In [1]: import numpy as np

In [2]: import numpy.linalg as la

In [3]: np.set_printoptions(precision=2, suppress=True, linewidth=100)

In [4]: data = np.loadtxt("x.csv", delimiter=",")

In [5]: print(data)
[[2. 1. 1. 0.]
 [2. 3. 0. 0.]
 [3. 2. 1. 0.]
 [0. 1. 2. 1.]]

In [6]: C2 = data.T @ data

In [7]: print(np.round(la.eigvalsh(C2)[::-1], 2) + 0)
[32.    4.95  2.04  0.  ]

In [8]: print(np.allclose(C2, C2.T))
True

In [9]: print((data @ data.T).shape)
(4, 4)

In [10]: print(la.matrix_rank(C2))
4

In [11]: print(round(np.log10(la.cond(data))))
2

In [12]: print(round(float(la.norm(data, 2) / la.norm(data)), 2))
0.91

In [13]: print(np.argsort(-la.norm(data, axis=0).round(6), kind="stable")[:3])
[0 1 2]

In [14]: U, sv, Vh = la.svd(data)

In [15]: print(np.argmax(sv[:-1] / (sv[1:] + 1e-6)) + 1)
3

In [16]: M2 = U[:, :3] @ np.diag(sv[:3]) @ Vh[:3]

In [17]: print(round(np.abs(data - M2).max(), 2))
0.04

In [18]: print(la.matrix_rank(data, rtol=0.05))
3

In [19]: J = np.loadtxt("data.csv", delimiter=",")

In [20]: print(J)
[[3. 0. 0. 0.]
 [0. 1. 0. 0.]
 [0. 0. 3. 0.]
 [0. 0. 0. 2.]]

In [21]: print(J.reshape(-1, 2))
[[3. 0.]
 [0. 0.]
 [0. 1.]
 [0. 0.]
 [0. 0.]
 [3. 0.]
 [0. 0.]
 [0. 2.]]

In [22]: print(J.reshape(2, -1))
[[3. 0. 0. 0. 0. 1. 0. 0.]
 [0. 0. 3. 0. 0. 0. 0. 2.]]

In [23]: t3 = J.reshape(4, 2, -1)

In [24]: print(t3.shape)
(4, 2, 2)

In [25]: print(t3.transpose(1, 0, 2))
[[[3. 0.]
  [0. 1.]
  [0. 0.]
  [0. 0.]]

 [[0. 0.]
  [0. 0.]
  [3. 0.]
  [0. 2.]]]

In [26]: print(t3[:, 0])
[[3. 0.]
 [0. 1.]
 [0. 0.]
 [0. 0.]]

In [27]: print(np.swapaxes(t3, 1, 2)[2])
[[0. 3.]
 [0. 0.]]
